In [1]: import numpy as np

In [2]: np.set_printoptions(precision=2, suppress=True, linewidth=200, sign=" ")

In [3]: X = np.loadtxt("dump.csv", delimiter=",")

In [4]: X
Out[4]: 
array([[-3.,  4.,  0.],
       [-6.,  6.,  5.],
       [-6.,  8.,  6.],
       [-4.,  6.,  9.],
       [-8.,  2., 11.],
       [-5.,  5.,  8.],
       [-2.,  0.,  6.],
       [ 1.,  4.,  2.],
       [ 3.,  0.,  5.],
       [ 7., -4.,  6.],
       [ 7., -2.,  3.]])

In [5]: Uu, s, vt = np.linalg.svd(X, full_matrices=False)

In [6]: (s > 1e-8).sum()
Out[6]: np.int64(3)

In [7]: np.cumsum(s ** 2) / np.sum(s ** 2)
Out[7]: array([ 0.72,  0.95,  1.  ])

In [8]: np.abs(vt[0])
Out[8]: array([ 0.54,  0.48,  0.69])

In [9]: np.allclose(Uu * s @ vt, X)
Out[9]: True

In [10]: s
Out[10]: array([ 26.15,  14.74,   7.12])

In [11]: np.round(vt @ vt.T, 2) + 0
Out[11]: 
array([[ 1.,  0.,  0.],
       [ 0.,  1.,  0.],
       [ 0.,  0.,  1.]])

In [12]: s / s[0]
Out[12]: array([ 1.  ,  0.56,  0.27])

In [13]: Uu.shape, s.shape, vt.shape
Out[13]: ((11, 3), (3,), (3, 3))

In [14]: np.abs(Uu[:, 0]).round(6).argmax()
Out[14]: np.int64(4)

In [15]: np.round(Uu.T @ X @ vt.T, 2) + 0
Out[15]: 
array([[ 26.15,   0.  ,   0.  ],
       [  0.  ,  14.74,   0.  ],
       [  0.  ,   0.  ,   7.12]])

In [16]: Ac = X - X.mean(axis=0)

In [17]: V = np.linalg.svd(Ac)[2][:2]

In [18]: Y = Ac - Ac @ V.T @ V

In [19]: np.round(np.linalg.norm(Y) / np.linalg.norm(Ac), 2)
Out[19]: np.float64(0.21)

In [20]: (Ac @ V.T).std(axis=0)
Out[20]: array([ 5.98,  2.99])

In [21]: Ac = (X - X.mean(axis=0)) / X.std(axis=0)

In [22]: np.argwhere(np.abs(Ac) > 2)
Out[22]: array([], shape=(0, 2), dtype=int64)

In [23]: coef = np.linalg.lstsq(np.delete(Ac, 0, axis=1), Ac[:, 0])[0]

In [24]: np.abs(coef).argmax()
Out[24]: np.int64(0)

In [25]: Y = np.c_[X[:, :1] @ np.array([[2]]), np.array([-2, 2, 0, 0, -2, 1, 0, -1, -1, -1, -1])]

In [26]: Y
Out[26]: 
array([[ -6.,  -2.],
       [-12.,   2.],
       [-12.,   0.],
       [ -8.,   0.],
       [-16.,  -2.],
       [-10.,   1.],
       [ -4.,   0.],
       [  2.,  -1.],
       [  6.,  -1.],
       [ 14.,  -1.],
       [ 14.,  -1.]])

In [27]: np.linalg.norm(np.linalg.qr(X)[0].T @ Y, axis=0) ** 2 / ((Y ** 2).sum(axis=0) + 1e-12)
Out[27]: array([ 1.  ,  0.17])

In [28]: np.round(np.linalg.norm(Y - X @ np.linalg.lstsq(X, Y)[0], axis=0), 2) + 0
Out[28]: array([ 0.  ,  3.77])
